$ python -q
>>> import numpy as np
>>> import numpy.linalg as la
>>> np.set_printoptions(precision=3, suppress=True, linewidth=100, floatmode="fixed")
>>> F = np.loadtxt("w.csv", delimiter=",")
>>> F
array([[4.000, 1.000, 1.000],
       [1.000, 4.000, 1.000],
       [1.000, 1.000, 4.000]])
>>> np.kron(np.eye(2, dtype=int), F)
array([[4.000, 1.000, 1.000, 0.000, 0.000, 0.000],
       [1.000, 4.000, 1.000, 0.000, 0.000, 0.000],
       [1.000, 1.000, 4.000, 0.000, 0.000, 0.000],
       [0.000, 0.000, 0.000, 4.000, 1.000, 1.000],
       [0.000, 0.000, 0.000, 1.000, 4.000, 1.000],
       [0.000, 0.000, 0.000, 1.000, 1.000, 4.000]])
>>> np.round(la.det(F.T), 3)
np.float64(54.0)
>>> round(float(la.eigvals(F).sum().real), 3)
12.0
>>> np.einsum("ij,ji->", F, F)
np.float64(54.0)
>>> np.einsum("ii->", F)
np.float64(12.0)
>>> m1 = np.loadtxt("run13.csv", delimiter=",")
>>> m1
array([[-1.000, -0.800,  0.000, -0.400, -1.600],
       [-0.500,  1.600, -0.700, -0.400,  1.900],
       [-1.600, -1.200,  1.500,  1.600,  1.100],
       [-0.100,  0.200, -0.400, -1.000,  0.200],
       [-0.300,  1.100, -0.200,  0.700, -1.000]])
>>> la.matrix_rank(m1, rtol=0.1)
np.int64(4)
>>> np.argsort(-la.norm(m1, axis=0).round(6), kind="stable")[:3]
array([4, 1, 3])
>>> np.abs(la.svd(m1)[2][-1])
array([0.047, 0.367, 0.839, 0.389, 0.090])
>>> round(la.norm(m1, 2) / la.norm(m1), 3)
np.float64(0.661)
>>> [round(float(x), 3) for x in la.svd(m1, compute_uv=False)[:3]]
[3.338, 3.048, 1.709]
>>> rng = np.random.default_rng(1814)
>>> A2 = m1 + rng.integers(-2, 3, (5, 4)) @ rng.integers(-2, 3, (4, 5))
>>> A2
array([[ 0.000, -6.800, -6.000, -4.400, -4.600],
       [-3.500,  5.600, -3.700,  1.600, -0.100],
       [-4.600,  2.800, -2.500,  3.600, -3.900],
       [ 0.900, -3.800, -0.400, -2.000,  6.200],
       [-0.300, -3.900, -7.200, -3.300, -3.000]])
>>> la.matrix_rank(A2 - m1, tol=1e-8)
np.int64(4)
>>> np.round(la.svd(A2 - m1, compute_uv=False), 3) + 0
array([13.904, 12.128,  4.138,  0.693,  0.000])
>>> np.abs(A2 - m1).sum(axis=1)
array([20.000, 14.000, 18.000, 12.000, 18.000])
>>> M = np.array([[4, 0, 5, -5],
...     [5, 0, 4, 0],
...     [-3, 0, 1, -4],
...     [-1, -2, 3, -3],
...     [-4, -5, 5, 1]])
>>> M
array([[ 4,  0,  5, -5],
       [ 5,  0,  4,  0],
       [-3,  0,  1, -4],
       [-1, -2,  3, -3],
       [-4, -5,  5,  1]])
>>> A2 = M + rng.integers(-2, 3, (5, 3)) @ rng.integers(-2, 3, (3, 4))
>>> A2
array([[ 10,  -2,   8,  -1],
       [  7,   0,  -3,  -6],
       [-15,   8,   1,  -2],
       [ -1,   0,   0,  -4],
       [  0,  -5,   9,   7]])
>>> A2 - M
array([[  6,  -2,   3,   4],
       [  2,   0,  -7,  -6],
       [-12,   8,   0,   2],
       [  0,   2,  -3,  -1],
       [  4,   0,   4,   6]])
>>> np.round(la.svd(A2 - M, compute_uv=False), 3) + 0
array([16.333, 12.840,  4.044,  0.000])
>>> la.matrix_rank(A2 - M, tol=1e-8)
np.int64(3)
>>> W = np.array([[2, 2, -1, 1, 0],
...     [-1, 1, -1, -2, 2],
...     [2, 1, 2, 1, -1],
...     [0, 2, 1, 2, -2]])
>>> coef = np.array([1, 1, 0, 1, 3])
>>> H = np.maximum(M @ W + coef, 0)
>>> (H > 0).astype(int)
array([[1, 1, 1, 0, 1],
       [1, 1, 1, 1, 0],
       [0, 0, 1, 0, 1],
       [1, 0, 1, 1, 1],
       [1, 0, 1, 1, 0]])
>>> H
array([[19,  4,  1,  0,  8],
       [19, 15,  3, 10,  0],
       [ 0,  0,  1,  0, 10],
       [ 7,  0,  6,  1,  2],
       [ 8,  0, 20, 14,  0]])
>>> (H > 0).mean(axis=0)
array([0.800, 0.400, 1.000, 0.600, 0.600])
>>> basis = np.array([[7, 9], [7, 8], [5, 5], [9, 6], [7, 7]])
>>> (H @ basis).round(6).argmax(axis=1)
array([1, 1, 0, 1, 0])
>>> H @ basis
array([[222, 264],
       [343, 366],
       [ 75,  75],
       [102, 113],
       [282, 256]])
>>> cov = M.T @ M
>>> la.svd(M, compute_uv=False) ** 2
array([109.906,  77.742,  34.750,   0.603])
>>> cov
array([[ 67,  22,  14,  -9],
       [ 22,  29, -31,   1],
       [ 14, -31,  76, -33],
       [ -9,   1, -33,  51]])
>>> np.allclose(cov, cov.T)
True
>>> np.diag(cov)
array([67, 29, 76, 51])
>>> np.trace(cov), (M ** 2).sum()
(np.int64(223), np.int64(223))
>>> (M @ M.T).shape
(5, 5)
>>> proj = M @ la.solve(M.T @ M, M.T)
>>> np.allclose(proj @ proj, proj)
True
>>> np.diag(proj)
array([0.686, 0.746, 0.957, 0.664, 0.946])
>>> vec = np.array([-1, -1, 0, 2])
>>> rhs = M @ vec
>>> np.round(la.lstsq(M, rhs)[0], 3) + 0
array([-1.000, -1.000,  0.000,  2.000])
>>> la.solve(M.T @ M, M.T @ rhs)
array([-1.000, -1.000, -0.000,  2.000])
>>> rhs
array([-14,  -5,  -5,  -3,  11])
>>> rhs = rhs + 0.02 * rng.normal(size=5)
>>> rhs
array([-13.984,  -5.011,  -5.008,  -3.010,  11.005])
>>> coef, *_ = la.lstsq(M, rhs)
>>> coef.round()
array([-1.000, -1.000, -0.000,  2.000])
>>> [round(float(la.norm(la.solve(M.T @ M + lam * np.eye(4), M.T @ rhs))), 2) for lam in (0, 1, 10, 100)]
[2.45, 2.4, 2.06, 0.94]
>>> round(float(la.norm(rhs - M @ coef)), 3)
0.023
>>> coef
array([-0.998, -1.004, -0.002,  1.999])
>>> X = np.loadtxt("m.csv", delimiter=",")
>>> X
array([[ 0.535,  2.094, -0.810,  0.615],
       [-2.141, -6.929,  3.215,  3.981],
       [-0.742, -1.784,  0.759, -0.332],
       [ 0.251, -0.187,  0.067,  0.106],
       [-1.235, -5.743,  2.543,  2.109],
       [ 0.793,  2.532, -1.172, -0.680],
       [ 0.685,  1.357, -0.660, -0.684],
       [-1.441, -5.649,  2.543,  2.385],
       [ 0.713,  2.370, -1.070, -0.285],
       [ 0.478,  1.887, -0.852, -1.225],
       [ 1.793,  6.416, -2.791, -2.228],
       [ 0.432,  0.331, -0.153, -0.415]])
>>> basis = X[[8, 6]].astype(float)
>>> for _ in range(3):
...     z = la.norm(X[:, None] - basis, axis=-1).argmin(axis=1)
...     basis = np.array([X[z == j].mean(axis=0) for j in range(2)])
... 
>>> z
array([0, 1, 1, 0, 1, 0, 0, 1, 0, 0, 0, 0])
>>> np.abs(basis[1] - basis[0]).argmax()
np.int64(1)
>>> basis
array([[ 0.710,  2.100, -0.930, -0.600],
       [-1.390, -5.026,  2.265,  2.036]])
>>> basis[1] - basis[0]
array([-2.100, -7.126,  3.195,  2.635])
>>> f, v = X[11], X[7]
>>> round(float(f @ v), 3)
-3.871
>>> pr = (f @ v) / (f @ f) * f
>>> pr
array([-3.400, -2.605,  1.204,  3.267])
>>> la.matrix_rank(X)
np.int64(4)
>>> np.round(la.norm(X), 3)
np.float64(16.238)
>>> dist = la.norm(X[:, None] - X[None], axis=-1)
>>> dist.mean(axis=1).argmax()
np.int64(1)
>>> la.norm(X - X.mean(axis=0), axis=1)
array([2.626, 8.491, 1.898, 0.317, 6.371, 3.335, 2.163, 6.420, 3.043, 2.851, 7.925, 1.054])
>>> np.unravel_index(dist.round(6).argmax(), dist.shape)
(np.int64(1), np.int64(10))
>>> dist[2]
array([4.475, 7.284, 0.000, 2.051, 5.006, 4.983, 3.747, 5.098, 4.767, 4.285, 9.480, 2.587])
>>> dist.shape
(12, 12)
>>> (dist + 1e9 * np.eye(12)).round(6).argmin(axis=1)
array([ 8,  7,  3, 11,  7,  8,  9,  4,  5,  6,  5,  3])
>>> dist[:5, :5]
array([[ 0.000, 10.775,  4.475,  2.512,  8.833],
       [10.775,  0.000,  7.284,  8.724,  2.487],
       [ 4.475,  7.284,  0.000,  2.051,  5.006],
       [ 2.512,  8.724,  2.051,  0.000,  6.574],
       [ 8.833,  2.487,  5.006,  6.574,  0.000]])
